>>> import numpy as np
>>> np.set_printoptions(precision=3, suppress=True, linewidth=160, sign=" ")
>>> data = np.array([[0.5, -0.5, -0.8], [-0.7, 3.0, -2.0], [-0.3, -1.5, -1.0]])
>>> print(data)
[[ 0.5 -0.5 -0.8]
 [-0.7  3.  -2. ]
 [-0.3 -1.5 -1. ]]
>>> vals, V = np.linalg.eig(data)
>>> print(np.round(data @ V[:, 0] - vals[0] * V[:, 0], 3) + 0)
[ 0.  0.  0.]
>>> print(vals)
[ 3.685  0.663 -1.847]
>>> x = np.array([3, 0, 3])
>>> y = data @ x
>>> beta, lr = np.zeros(3), 1 / np.linalg.norm(data, 2) ** 2
>>> for i in range(8):
...     beta -= lr * data.T @ (data @ beta - y)
...     if i % 2 == 0: print(i, round(np.linalg.norm(data @ beta - y), 3))
... 
0 4.35
2 2.687
4 1.856
6 1.463
>>> print(beta)
[ 1.062 -0.346  3.064]
>>> print(round(float(np.linalg.cond(data)), 3))
5.856
>>> print(np.trace(data))
2.5
>>> print((data + data.T) / 2)
[[ 0.5  -0.6  -0.55]
 [-0.6   3.   -1.75]
 [-0.55 -1.75 -1.  ]]
>>> print(np.sort(np.abs(np.linalg.eigvals(data))))
[ 0.663  1.847  3.685]
>>> print((data - data.T) / 2)
[[ 0.    0.1  -0.25]
 [-0.1   0.   -0.25]
 [ 0.25  0.25  0.  ]]
>>> C2 = data.T @ data
>>> print(np.linalg.svd(data, compute_uv=False) ** 2)
[ 14.006   3.556   0.408]
>>> print((data @ data.T).shape)
(3, 3)
>>> X = np.load("block19.npy")
>>> print(X)
[[ 0 -1  1  0]
 [ 1  2  0  0]
 [ 0  0  0  0]
 [ 0  0  0 -1]]
>>> print(np.linalg.cond(X) > 100)
True
>>> print(np.round(np.linalg.norm(X, 2) / np.linalg.norm(X), 3))
0.866
>>> print(np.linalg.matrix_rank(X, rtol=0.1))
3
>>> F = np.load("sample6.npy")
>>> print(F)
[[ 1.039 -0.142  0.132]
 [-0.142  1.515 -0.479]
 [ 0.132 -0.479  1.446]]
>>> # equal to its transpose
>>> rng = np.random.default_rng(223)
>>> A2 = F + rng.integers(-2, 3, (3, 1)) @ rng.integers(-2, 3, (1, 3))
>>> print(A2)
[[ 1.039 -1.142 -0.868]
 [-0.142  3.515  1.521]
 [ 0.132 -0.479  1.446]]
>>> print(np.abs(A2 - F).sum(axis=1))
[ 2.  4.  0.]
>>> print(np.round(np.linalg.svd(A2 - F, compute_uv=False), 3) + 0)
[ 3.162  0.     0.   ]
>>> vals, V = np.linalg.eigh(F)
>>> print(np.linalg.svd(F, compute_uv=False))
[ 2.  1.  1.]
>>> print(vals)
[ 1.  1.  2.]
>>> print(np.linalg.eigvalsh(F @ F))
[ 1.     1.001  3.999]
>>> print(np.abs(V[:, -1]).round(6).argmax())
1
>>> print((vals > 1e-8).sum(), (vals < -1e-8).sum())
3 0
>>> print(vals.sum(), np.trace(F))
4.0 4.0
>>> print(np.linalg.eigvalsh(F + 2 * np.eye(3)))
[ 3.  3.  4.]
>>> print(V @ np.diag(vals) @ V.T)
[[ 1.039 -0.142  0.132]
 [-0.142  1.515 -0.479]
 [ 0.132 -0.479  1.446]]
>>> arr = np.load("layer9.npy")
>>> print(arr)
[[ 1 -1  3]
 [-1  1 -1]
 [ 3 -1  1]]
>>> t3 = np.stack([arr, 4 * arr, arr[::-1]])
>>> print(t3.shape)
(3, 3, 3)
>>> print(np.linalg.norm(t3, axis=(1, 2)))
[  5.  20.   5.]
>>> print(np.linalg.matrix_rank(t3.reshape(3, -1)))
2
>>> u, g = arr[2], arr[1]
>>> print(u @ u)
11
>>> pr = (u @ g) / (u @ u) * u
>>> print(np.round((g - pr) @ u, 3))
-0.0
>>> print(np.linalg.matrix_rank(np.outer(u, g)))
1
>>> print(pr)
[-1.364  0.455 -0.455]
>>> print(round(float(np.linalg.det(2 * data)), 3), np.round(np.linalg.det(data), 3))
-36.08 -4.51
>>> print(np.einsum("ij,ji->", data, data))
17.43
>>> print(round(np.linalg.det(data[::-1]), 3))
4.51
>>> m1 = np.loadtxt("w.csv", delimiter=",")
>>> print(m1)
[[-16.    1.2  -0.8  -0.6]
 [ 10.    0.1  -1.    0.9]]
>>> # column 0 dominates
>>> print((np.linalg.matrix_power((X != 0) + (X.T != 0) + np.eye(4), 4) > 0).astype(int))
[[ 1  1  1  0]
 [ 1  1  1  0]
 [ 1  1  1  0]
 [ 0  0  0  1]]
>>> print(np.round(np.linalg.det(X), 3))
0.0
>>> print(np.flatnonzero(np.linalg.matrix_power((X != 0) + (X.T != 0) + np.eye(4), 4)[3]))
[ 3]
>>> print(np.sort(np.linalg.eigvals(X).real))
[-1.  0.  1.  1.]
>>> left, sig, Vh = np.linalg.svd(m1)
>>> print(sig)
[ 18.919   1.528]
>>> print(np.argmax(sig[:-1] / (sig[1:] + 1e-6)) + 1)
1
>>> A2 = left[:, :1] @ np.diag(sig[:1]) @ Vh[:1]
>>> print(np.round(np.linalg.norm(m1 - A2, 2), 3), round(sig[1], 3))
1.528 1.528
>>> print(round(np.linalg.norm(m1 - A2) / np.linalg.norm(m1), 3))
0.081
>>> print(np.linalg.matrix_rank(A2))
1
>>> print(np.linalg.matrix_rank(m1, rtol=0.05))
2
>>> print(A2)
[[-16.012   0.819  -0.127  -0.836]
 [  9.98   -0.511   0.079   0.521]]
